In [1]: import numpy as np

In [2]: import numpy.linalg as la

In [3]: np.set_printoptions(precision=3, suppress=True, linewidth=100, legacy="1.25")

In [4]: def tidy(a):
   ...:     return np.round(a, 3) + 0
   ...: 

In [5]: feats = np.load("test13.npy")

In [6]: feats
Out[6]: 
array([[0, 0, 0, 0],
       [0, 0, 0, 0],
       [1, 0, 0, 2],
       [1, 1, 0, 0],
       [1, 0, 0, 0],
       [2, 0, 0, 0],
       [2, 1, 0, 0],
       [2, 0, 0, 0],
       [2, 0, 0, 0],
       [0, 1, 0, 0],
       [0, 0, 0, 0],
       [1, 1, 0, 2],
       [0, 1, 0, 0],
       [1, 0, 0, 2],
       [0, 0, 0, 0],
       [1, 0, 0, 2],
       [2, 0, 0, 0],
       [1, 1, 0, 2],
       [1, 0, 0, 0],
       [0, 0, 0, 0],
       [0, 1, 0, 0],
       [2, 0, 0, 2]])

In [7]: # looks like rank 3

In [8]: rank = la.matrix_rank(feats)

In [9]: rank
Out[9]: 3

In [10]: N = la.svd(feats)[2][rank:].T

In [11]: N[:, 0] / N[np.abs(N[:, 0]).round(6).argmax(), 0]
Out[11]: array([-0., -0.,  1., -0.])

In [12]: la.matrix_rank(feats.T @ feats), la.matrix_rank(feats @ feats.T)
Out[12]: (3, 3)

In [13]: np.allclose(feats @ N, 0)
Out[13]: True

In [14]: [int(la.matrix_rank(feats[:i])) for i in range(1, len(feats) + 1)]
Out[14]: [0, 0, 1, 2, 3, 3, 3, 3, 3, 3, 3, 3, 3, 3, 3, 3, 3, 3, 3, 3, 3, 3]

In [15]: N.shape
Out[15]: (4, 1)

In [16]: N @ N.T
Out[16]: 
array([[0., 0., 0., 0.],
       [0., 0., 0., 0.],
       [0., 0., 1., 0.],
       [0., 0., 0., 0.]])

In [17]: feats @ N
Out[17]: 
array([[0.],
       [0.],
       [0.],
       [0.],
       [0.],
       [0.],
       [0.],
       [0.],
       [0.],
       [0.],
       [0.],
       [0.],
       [0.],
       [0.],
       [0.],
       [0.],
       [0.],
       [0.],
       [0.],
       [0.],
       [0.],
       [0.]])

In [18]: vec = np.array([1, 3, -3, -3])

In [19]: a = np.maximum(feats @ vec, 0)

In [20]: np.flatnonzero(a > 1e-9)
Out[20]: array([ 3,  4,  5,  6,  7,  8,  9, 12, 16, 18, 20])

In [21]: np.maximum(feats @ (3 * vec), 0)
Out[21]: array([ 0,  0,  0, 12,  3,  6, 15,  6,  6,  9,  0,  0,  9,  0,  0,  0,  6,  0,  3,  0,  9,  0])

In [22]: E = np.loadtxt("w.csv", delimiter=",")

In [23]: E
Out[23]: 
array([[  0.6,   0.3,  -1.7,   1.9,  -0.1,  -2.1,   0.9,  -0.4,  -4. ,  -0.9,   0.3,   1.4,   1.8],
       [ -2. ,  -0.5,  -1.1,  -1.1,   0.3,  -0.6,   1. ,   0.4, -11. ,  -0.6,  -0.4,   0.8,  -0.3],
       [ -1.6,   0.7,   1.4,  -0.4,  -0.4,  -0.3,  -0.5,   0.7,  -4. ,   0.4,  -0.4,  -0.1,  -1.1],
       [ -2.6,   0.2,  -0.6,  -0.1,   0.5,   0. ,   0.4,  -2.3,  -1. ,   1.5,   0.1,  -2.6,  -0.2],
       [  1.1,   0.2,  -1. ,  -0.3,   2.2,   0.9,   0.4,   1. ,  -3. ,  -0.6,  -1.3,   0.5,  -1.6],
       [  0.2,   0.7,   0.6,  -1. ,  -1.8,   1. ,   0.3,  -0.3,  -5. ,  -1.1,   1.6,  -2. ,  -1.2],
       [ -0.2,   0. ,  -0.7,  -1.4,   1.3,   1.3,  -0.6,   0.9,   8. ,  -0.4,  -0.5,   1.9,  -0.2],
       [ -0.3,  -0.2,  -1.2,   0.8,  -0.5,   2.4,  -0.4,  -1.7,   2. ,  -0.7,   0.8,  -1.3,   2.7],
       [ -0.7,  -0.9,  -1.4,   1.1,  -1.7,  -1.3,  -0.2,  -0.6,   6. ,  -0.3,   0.3,  -1. ,  -0.9],
       [ -0.1,  -0.3,   0.7,   1.1,  -0.5,  -0.4,   0.3,   1.9,   6. ,   0.8,   0.1,  -0.8,   0. ],
       [  0.1,  -1.4,  -0.9,  -0.5,   1.9,   1.3,   1.4,   0.4,  -4. ,  -1.2,   1.2,  -0.1,  -1. ],
       [ -0.4,   0.1,  -0.7,   0.2,   0.2,   1.2,   0.2,   0.4,  14. ,   0.3,  -0.5,   0.2,  -0.9]])

In [24]: r0 = np.array([0, 1])

In [25]: np.polyval(r0, E[1])
Out[25]: array([1., 1., 1., 1., 1., 1., 1., 1., 1., 1., 1., 1., 1.])

In [26]: np.convolve(E[1], r0)
Out[26]: 
array([  0. ,  -2. ,  -0.5,  -1.1,  -1.1,   0.3,  -0.6,   1. ,   0.4, -11. ,  -0.6,  -0.4,   0.8,
        -0.3])

In [27]: tidy(np.cross(E[1, :3], E[8, :3]))
Out[27]: array([-0.29, -2.03,  1.45])

In [28]: np.argsort(-la.norm(feats, axis=0).round(6), kind="stable")[:3]
Out[28]: array([0, 3, 1])

In [29]: la.matrix_rank(feats, rtol=0.1)
Out[29]: 3

In [30]: [round(float(x), 3) for x in la.svd(feats, compute_uv=False)[:3]]
Out[30]: [6.609, 3.667, 2.425]

In [31]: data = np.load("a.npy")

In [32]: tidy(data)
Out[32]: 
array([[ -8.971,  -6.798,   3.006,  15.32 ,  -5.437],
       [ 13.553,  -6.712,  -6.04 , -10.909,   3.969],
       [  3.836,  13.031,  -0.392, -13.847,   4.856],
       [ 13.383,  -4.93 ,  -5.815, -11.996,   4.344],
       [ 12.727,  -1.715,  -5.267, -13.55 ,   4.874],
       [  9.972,   5.085,  -3.56 , -15.25 ,   5.427],
       [  3.817, -17.399,  -3.069,   8.103,  -2.759],
       [-13.581,   7.605,   6.13 ,  10.297,  -3.757],
       [-12.205,  13.913,   6.134,   4.154,  -1.607],
       [  6.435,  10.303,  -1.677, -14.9  ,   5.257],
       [-12.63 ,  13.029,   6.227,   5.285,  -2.005],
       [-10.816,  -3.429,   4.045,  15.037,  -5.364],
       [-11.227,  15.324,   5.865,   2.001,  -0.847],
       [  3.034, -17.191,  -2.736,   8.864,  -3.034],
       [-10.45 ,  -4.177,   3.832,  15.15 ,  -5.398],
       [ -4.573,  17.543,   3.386,  -7.328,   2.48 ],
       [-13.212,   3.854,   5.651,  12.571,  -4.541],
       [ -0.938,  16.36 ,   1.821, -10.699,   3.699],
       [ -4.844,  17.581,   3.499,  -7.04 ,   2.377],
       [  8.778, -17.107,  -5.038,   2.129,  -0.619],
       [  8.635, -17.165,  -4.986,   2.337,  -0.693],
       [ 13.431, -10.004,  -6.282,  -8.395,   3.095],
       [  0.093, -15.916,  -1.442,  11.361,  -3.94 ],
       [-10.897,  15.678,   5.763,   1.362,  -0.621],
       [ -0.214,  15.983,   1.496, -11.269,   3.907],
       [ -1.959,  16.814,   2.271,  -9.84 ,   3.387],
       [ 10.498,   4.082,  -3.859, -15.137,   5.395],
       [ 13.58 ,  -7.947,  -6.16 , -10.05 ,   3.671],
       [  7.431,   9.043,  -2.189, -15.15 ,   5.357],
       [  3.369, -17.287,  -2.88 ,   8.543,  -2.918],
       [-12.868,  12.407,   6.267,   6.009,  -2.26 ],
       [ -1.698,  16.707,   2.157, -10.066,   3.469],
       [ 12.581, -13.145,  -6.217,  -5.144,   1.956],
       [ 13.506,  -9.365,  -6.255,  -8.942,   3.286]])

In [33]: G = np.cov(data, rowvar=False)

In [34]: tidy(np.corrcoef(data[:, 3], data[:, 4])[0, 1])
Out[34]: -1.0

In [35]: G.shape
Out[35]: (5, 5)

In [36]: tidy(np.median(data, axis=0))
Out[36]: array([ 1.564,  3.968, -0.917, -6.092,  2.166])

In [37]: tidy(np.polyfit(data[:, 3], data[:, 4], 1))
Out[37]: array([-0.355, -0.006])

In [38]: tidy(data.std(axis=0))
Out[38]: array([ 9.629, 12.598,  4.527, 10.321,  3.667])

In [39]: t3 = np.stack([data, 4 * data, data[::-1]])

In [40]: la.matrix_rank(t3.reshape(3, -1))
Out[40]: 2

In [41]: t3.shape
Out[41]: (3, 34, 5)

In [42]: Z = np.array([[-2, 0, -1, 1, 1, -1, -2, 0], [0, 2, 0, -1, 0, 0, 0, -2]])

In [43]: J = np.repeat(Z, 44 // 2, axis=0)

In [44]: rng = np.random.default_rng(779)

In [45]: J = J + 0.05 * rng.normal(size=J.shape)

In [46]: tidy(J)
Out[46]: 
array([[-1.988,  0.   , -1.027,  1.008,  1.016, -0.951, -1.932, -0.068],
       [-1.991,  0.012, -0.985,  0.995,  1.024, -1.03 , -2.008, -0.045],
       [-2.027,  0.01 , -0.973,  0.956,  1.053, -0.971, -1.993,  0.026],
       [-1.911, -0.067, -1.005,  0.965,  0.999, -0.95 , -2.041, -0.064],
       [-2.015,  0.103, -0.93 ,  1.005,  0.916, -1.027, -2.002, -0.008],
       [-1.991,  0.045, -1.022,  0.986,  1.022, -0.917, -2.017, -0.1  ],
       [-1.907,  0.04 , -0.915,  1.006,  0.976, -0.95 , -2.005,  0.062],
       [-1.987, -0.014, -1.02 ,  1.013,  0.938, -0.922, -2.042,  0.003],
       [-1.96 , -0.04 , -0.939,  1.032,  0.946, -1.017, -1.947,  0.087],
       [-2.06 ,  0.011, -0.988,  0.976,  0.993, -0.948, -1.96 , -0.005],
       [-2.016,  0.034, -1.042,  1.045,  1.016, -1.008, -2.05 , -0.045],
       [-2.084, -0.051, -0.993,  0.958,  0.975, -0.99 , -2.025,  0.004],
       [-1.999,  0.036, -0.934,  0.918,  1.061, -1.071, -2.038, -0.039],
       [-1.92 ,  0.005, -1.033,  0.969,  1.085, -0.965, -1.956,  0.076],
       [-2.019,  0.016, -0.936,  0.916,  0.968, -0.992, -1.942,  0.009],
       [-2.053,  0.012, -1.121,  1.03 ,  1.064, -1.028, -1.878, -0.055],
       [-2.042, -0.024, -0.987,  1.066,  0.996, -0.903, -1.987, -0.082],
       [-1.966,  0.022, -0.987,  1.048,  0.971, -0.989, -1.975, -0.007],
       [-2.009,  0.019, -1.061,  0.985,  1.022, -0.996, -1.99 ,  0.002],
       [-1.974, -0.012, -1.068,  0.974,  0.986, -1.006, -2.034, -0.048],
       [-2.102, -0.037, -1.062,  1.047,  0.99 , -0.97 , -2.043, -0.006],
       [-1.969, -0.033, -0.996,  1.006,  1.034, -0.938, -1.97 , -0.005],
       [-0.047,  1.965,  0.052, -1.024, -0.017, -0.027,  0.022, -2.019],
       [-0.084,  2.058, -0.062, -0.959,  0.018, -0.087, -0.003, -1.909],
       [ 0.058,  2.013, -0.045, -1.02 ,  0.005,  0.046, -0.014, -2.016],
       [ 0.001,  2.02 , -0.027, -1.101,  0.106,  0.054, -0.038, -2.042],
       [ 0.074,  1.972, -0.032, -1.007,  0.04 ,  0.041, -0.015, -1.994],
       [-0.033,  1.863, -0.047, -0.973,  0.042, -0.005, -0.019, -2.001],
       [ 0.051,  1.986,  0.044, -1.035,  0.01 , -0.017, -0.014, -1.976],
       [-0.052,  2.019,  0.051, -0.97 , -0.017, -0.023, -0.006, -2.019],
       [-0.024,  2.085, -0.071, -1.058, -0.03 , -0.074,  0.1  , -2.027],
       [ 0.097,  1.891,  0.019, -1.035,  0.041,  0.052,  0.043, -2.029],
       [ 0.104,  1.926,  0.016, -1.031,  0.021,  0.032,  0.071, -1.987],
       [ 0.034,  1.984, -0.046, -1.021, -0.004, -0.057, -0.031, -1.994],
       [ 0.023,  1.992, -0.042, -1.023, -0.033, -0.119, -0.039, -2.008],
       [-0.023,  1.924,  0.082, -0.951,  0.019, -0.122,  0.034, -1.978],
       [-0.113,  1.965, -0.041, -1.034, -0.013, -0.009, -0.046, -2.039],
       [-0.048,  2.013, -0.04 , -1.021,  0.026,  0.061, -0.027, -1.947],
       [-0.015,  1.935, -0.014, -1.015, -0.092,  0.073, -0.042, -2.031],
       [-0.006,  1.978,  0.07 , -0.97 , -0.106, -0.067, -0.032, -1.985],
       [-0.004,  1.913,  0.036, -0.941, -0.141, -0.003,  0.043, -2.072],
       [-0.083,  1.955,  0.081, -1.03 , -0.02 ,  0.004, -0.03 , -1.973],
       [-0.077,  2.   , -0.036, -0.997, -0.039,  0.068, -0.014, -2.038],
       [ 0.024,  2.018,  0.066, -1.032,  0.082,  0.028,  0.004, -2.057]])

In [47]: W = np.array([[-1, 7],
    ...:     [-1, 9],
    ...:     [7, 9],
    ...:     [2, 7],
    ...:     [-6, -9],
    ...:     [-5, -2],
    ...:     [2, -3],
    ...:     [-5, 1],
    ...:     [-7, 7],
    ...:     [2, 1],
    ...:     [-8, 2],
    ...:     [-5, 6],
    ...:     [5, -9]])

In [48]: b = np.array([2, 1])

In [49]: H = np.maximum(E @ W + b, 0)

In [50]: tidy((H > 0).mean(axis=0))
Out[50]: array([0.417, 0.333])

In [51]: la.matrix_rank(H)
Out[51]: 2

In [52]: (H > 0).astype(int)
Out[52]: 
array([[1, 0],
       [1, 0],
       [1, 0],
       [1, 0],
       [0, 0],
       [1, 0],
       [0, 1],
       [0, 0],
       [0, 1],
       [0, 1],
       [0, 0],
       [0, 1]])

In [53]: Z = np.array([[-2, 2], [0, 2]])

In [54]: W @ Z
Out[54]: 
array([[  2,  12],
       [  2,  16],
       [-14,  32],
       [ -4,  18],
       [ 12, -30],
       [ 10, -14],
       [ -4,  -2],
       [ 10,  -8],
       [ 14,   0],
       [ -4,   6],
       [ 16, -12],
       [ 10,   2],
       [-10,  -8]])

In [55]: (H @ Z).round(6).argmax(axis=1)
Out[55]: array([1, 1, 1, 1, 0, 1, 1, 0, 1, 1, 0, 1])
